$ python3 -q
>>> import numpy as np
>>> from numpy import linalg as LA
>>> np.set_printoptions(precision=1, suppress=True, linewidth=120)
>>> data = np.load("mat.npy")
>>> data
array([[ 2, -3, -2,  3,  0,  2, -1],
       [-3,  3,  0,  1,  3, -1,  1],
       [-1,  1, -1,  1,  2,  3,  1],
       [-3, -2, -2, -1,  0,  2,  1],
       [-1,  0, -3,  1, -1,  1,  2],
       [-3, -2, -2,  1,  2,  3,  0],
       [ 1,  3,  3,  0, -1, -3,  1],
       [-3,  3, -2,  2,  1,  0,  1],
       [-1,  3,  1, -3,  1, -3,  1],
       [-2,  0,  0,  0,  3, -3,  1],
       [ 0, -2, -1,  2,  1,  2, -2],
       [ 1,  1,  3, -2,  0,  1, -3],
       [-4,  3, -2,  5,  6,  0,  1]])
>>> x0 = np.array([1, 0, 0, 1, 3, 0, 3])
>>> data * x0
array([[ 2,  0,  0,  3,  0,  0, -3],
       [-3,  0,  0,  1,  9,  0,  3],
       [-1,  0,  0,  1,  6,  0,  3],
       [-3,  0,  0, -1,  0,  0,  3],
       [-1,  0,  0,  1, -3,  0,  6],
       [-3,  0,  0,  1,  6,  0,  0],
       [ 1,  0,  0,  0, -3,  0,  3],
       [-3,  0,  0,  2,  3,  0,  3],
       [-1,  0,  0, -3,  3,  0,  3],
       [-2,  0,  0,  0,  9,  0,  3],
       [ 0,  0,  0,  2,  3,  0, -6],
       [ 1,  0,  0, -2,  0,  0, -9],
       [-4,  0,  0,  5, 18,  0,  3]])
>>> data @ x0
array([  2,  10,   9,  -1,   3,   4,   1,   5,   2,  10,  -1, -10,  22])
>>> x0 @ data
Traceback (most recent call last):
  File "<python-input-8>", line 1, in <module>
    x0 @ data
    ~~~^~~~~~
ValueError: matmul: Input operand 1 has a mismatch in its core dimension 0, with gufunc signature (n?,k),(k,m?)->(n?,m?) (size 13 is different from 7)
>>> LA.norm(data @ x0) <= LA.norm(data, 2) * LA.norm(x0) + 1e-9
np.True_
>>> data @ np.eye(7)[4]
array([ 0.,  3.,  2.,  0., -1.,  2., -1.,  1.,  1.,  3.,  1.,  0.,  6.])
>>> B = np.c_[data[:, :4] @ np.array([[0, 0, 5, 5], [2, 2, 4, 0], [5, 2, 5, 3], [5, 0, 4, 5]]), np.array([4, 0, 1, 3, 8, 9, 8, 1, 3, 3, 3, 8, 8])]
>>> B
array([[ -1, -10,   0,  19,   4],
       [ 11,   6,   1, -10,   0],
       [  2,   0,  -2,  -3,   1],
       [-19,  -8, -37, -26,   3],
       [-10,  -6, -16,  -9,   8],
       [ -9,  -8, -29, -16,   9],
       [ 21,  12,  32,  14,   8],
       [  6,   2,  -5, -11,   1],
       [ -4,   8,   0, -17,   3],
       [  0,   0, -10, -10,   3],
       [  1,  -6,  -5,   7,   3],
       [  7,   8,  16,   4,   8],
       [ 21,   2,   2,  -1,   8]])
>>> LA.matrix_rank(np.c_[data, B])
np.int64(8)
>>> LA.norm(LA.qr(data)[0].T @ B, axis=0) ** 2 / ((B ** 2).sum(axis=0) + 1e-12)
array([1. , 1. , 1. , 1. , 0.3])
>>> mat = np.arange(132).reshape(12, 11) + -2
>>> mat
array([[ -2,  -1,   0,   1,   2,   3,   4,   5,   6,   7,   8],
       [  9,  10,  11,  12,  13,  14,  15,  16,  17,  18,  19],
       [ 20,  21,  22,  23,  24,  25,  26,  27,  28,  29,  30],
       [ 31,  32,  33,  34,  35,  36,  37,  38,  39,  40,  41],
       [ 42,  43,  44,  45,  46,  47,  48,  49,  50,  51,  52],
       [ 53,  54,  55,  56,  57,  58,  59,  60,  61,  62,  63],
       [ 64,  65,  66,  67,  68,  69,  70,  71,  72,  73,  74],
       [ 75,  76,  77,  78,  79,  80,  81,  82,  83,  84,  85],
       [ 86,  87,  88,  89,  90,  91,  92,  93,  94,  95,  96],
       [ 97,  98,  99, 100, 101, 102, 103, 104, 105, 106, 107],
       [108, 109, 110, 111, 112, 113, 114, 115, 116, 117, 118],
       [119, 120, 121, 122, 123, 124, 125, 126, 127, 128, 129]])
>>> left, sig, vt = LA.svd(mat)
>>> np.argmax(sig[:-1] / (sig[1:] + 1e-6)) + 1
np.int64(2)
>>> B = left[:, :2] @ np.diag(sig[:2]) @ vt[:2]
>>> B.round(1) + 0
array([[ -2.,  -1.,   0.,   1.,   2.,   3.,   4.,   5.,   6.,   7.,   8.],
       [  9.,  10.,  11.,  12.,  13.,  14.,  15.,  16.,  17.,  18.,  19.],
       [ 20.,  21.,  22.,  23.,  24.,  25.,  26.,  27.,  28.,  29.,  30.],
       [ 31.,  32.,  33.,  34.,  35.,  36.,  37.,  38.,  39.,  40.,  41.],
       [ 42.,  43.,  44.,  45.,  46.,  47.,  48.,  49.,  50.,  51.,  52.],
       [ 53.,  54.,  55.,  56.,  57.,  58.,  59.,  60.,  61.,  62.,  63.],
       [ 64.,  65.,  66.,  67.,  68.,  69.,  70.,  71.,  72.,  73.,  74.],
       [ 75.,  76.,  77.,  78.,  79.,  80.,  81.,  82.,  83.,  84.,  85.],
       [ 86.,  87.,  88.,  89.,  90.,  91.,  92.,  93.,  94.,  95.,  96.],
       [ 97.,  98.,  99., 100., 101., 102., 103., 104., 105., 106., 107.],
       [108., 109., 110., 111., 112., 113., 114., 115., 116., 117., 118.],
       [119., 120., 121., 122., 123., 124., 125., 126., 127., 128., 129.]])
>>> rng = np.random.default_rng(55799)
>>> B = mat + rng.integers(-2, 3, (12, 2)) @ rng.integers(-2, 3, (2, 11))
>>> B
array([[  6,  -9,  -2,   7,  -2,   3,  10,   1,   4,   7,   6],
       [ 11,   8,  11,  14,  12,  14,  17,  16,  18,  18,  17],
       [ 22,  19,  21,  24,  23,  25,  27,  25,  26,  29,  31],
       [ 35,  28,  31,  36,  33,  36,  39,  34,  35,  40,  43],
       [ 44,  41,  43,  46,  45,  47,  49,  47,  48,  51,  53],
       [ 51,  56,  57,  56,  58,  58,  59,  64,  66,  62,  59],
       [ 72,  57,  64,  73,  64,  69,  76,  67,  70,  73,  72],
       [ 69,  82,  78,  73,  82,  80,  76,  84,  83,  84,  88],
       [ 88,  85,  87,  90,  89,  91,  93,  91,  92,  95,  97],
       [ 93, 102, 100,  97, 103, 102, 100, 106, 106, 106, 108],
       [114, 103, 109, 116, 109, 113, 119, 113, 116, 117, 115],
       [111, 128, 123, 116, 127, 124, 119, 130, 129, 128, 131]])
>>> np.round(LA.svd(B - mat, compute_uv=False), 1) + 0
array([34.7, 10.9,  0. ,  0. ,  0. ,  0. ,  0. ,  0. ,  0. ,  0. ,  0. ])
>>> gram = B.T @ B
>>> np.round(LA.svd(B, compute_uv=False) ** 2, 1) + 0
array([723651.3,   1186. ,    253.6,    101. ,      0. ,      0. ,      0. ,      0. ,      0. ,      0. ,      0. ])
>>> np.diag(gram)
array([58058, 60702, 61384, 62448, 64515, 65690, 67044, 69074, 70487, 71978, 73812])
>>> feats = np.load("w.npy")
>>> feats.round(1) + 0
array([[ -1.2,   6.7,  -7. ],
       [ -0.5,   3.9,  -4.5],
       [ -0.5,   3.7,  -4.4],
       [ -0.1,   1.4,  -2.3],
       [  0. ,  -0.3,  -0.7],
       [  0. ,  -0.3,  -0.6],
       [  0. ,  -0.5,  -0.5],
       [ -0.1,  -0.5,  -0.4],
       [ -0.1,  -0.5,  -0.3],
       [ -0.1,  -0.5,  -0.3],
       [ -0.1,  -0.5,  -0.3],
       [ -0.1,  -0.4,  -0.2],
       [ -0.1,  -0.4,  -0.2],
       [ -0.1,  -0.4,  -0.2],
       [ -0.1,  -0.3,  -0.1],
       [ -0.1,  -0.2,  -0.1],
       [ -0.1,  -0.1,  -0.1],
       [ -0.1,  -0.1,  -0.1],
       [ -0.1,  -0.1,  -0.1],
       [ -0.1,  -0.1,  -0.1],
       [  0. ,   0. ,   0. ],
       [  0.2,   0.1,   0.2],
       [  0.3,   0.2,   0.3],
       [  0.7,   0.1,   0.8],
       [  0.8,   0.1,   0.8],
       [  1.1,   0. ,   1.2],
       [  1.1,   0. ,   1.3],
       [  2.3,  -0.6,   2.7],
       [  2.5,  -0.8,   3. ],
       [  4.4,  -2.4,   5.5],
       [  4.4,  -2.4,   5.5],
       [  4.4,  -2.4,   5.6],
       [  5.1,  -3. ,   6.6],
       [  8.6,  -6.6,  11.5],
       [  9.1,  -7.2,  12.4],
       [ 10.2,  -8.4,  14. ],
       [ 15.8, -15.2,  22.6]])
>>> blk = np.stack([feats, -2 * feats, feats[::-1]])
>>> LA.matrix_rank(blk)
array([3, 3, 3])
>>> LA.matrix_rank(blk.reshape(3, -1))
np.int64(2)
>>> blk.shape
(3, 37, 3)
>>> LA.norm(blk, axis=(1, 2))
array([48.5, 97.1, 48.5])
>>> idx = feats[:, 1] > np.median(feats[:, 1])
>>> u = feats[idx].mean(axis=0) - feats[~idx].mean(axis=0)
>>> ((feats - feats.mean(axis=0)) @ u > 0).astype(int)
array([1, 1, 1, 1, 1, 1, 1, 1, 1, 1, 1, 1, 1, 1, 1, 1, 1, 1, 1, 1, 1, 1, 1, 1, 1, 1, 1, 0, 0, 0, 0, 0, 0, 0, 0, 0, 0])
>>> np.argsort(-np.abs(u).round(6), kind="stable")
array([2, 1, 0])
>>> u
array([-3.4,  3.6, -5.4])
>>> np.round((((feats - feats.mean(axis=0)) @ u > 0) == idx).mean(), 1)
np.float64(0.8)
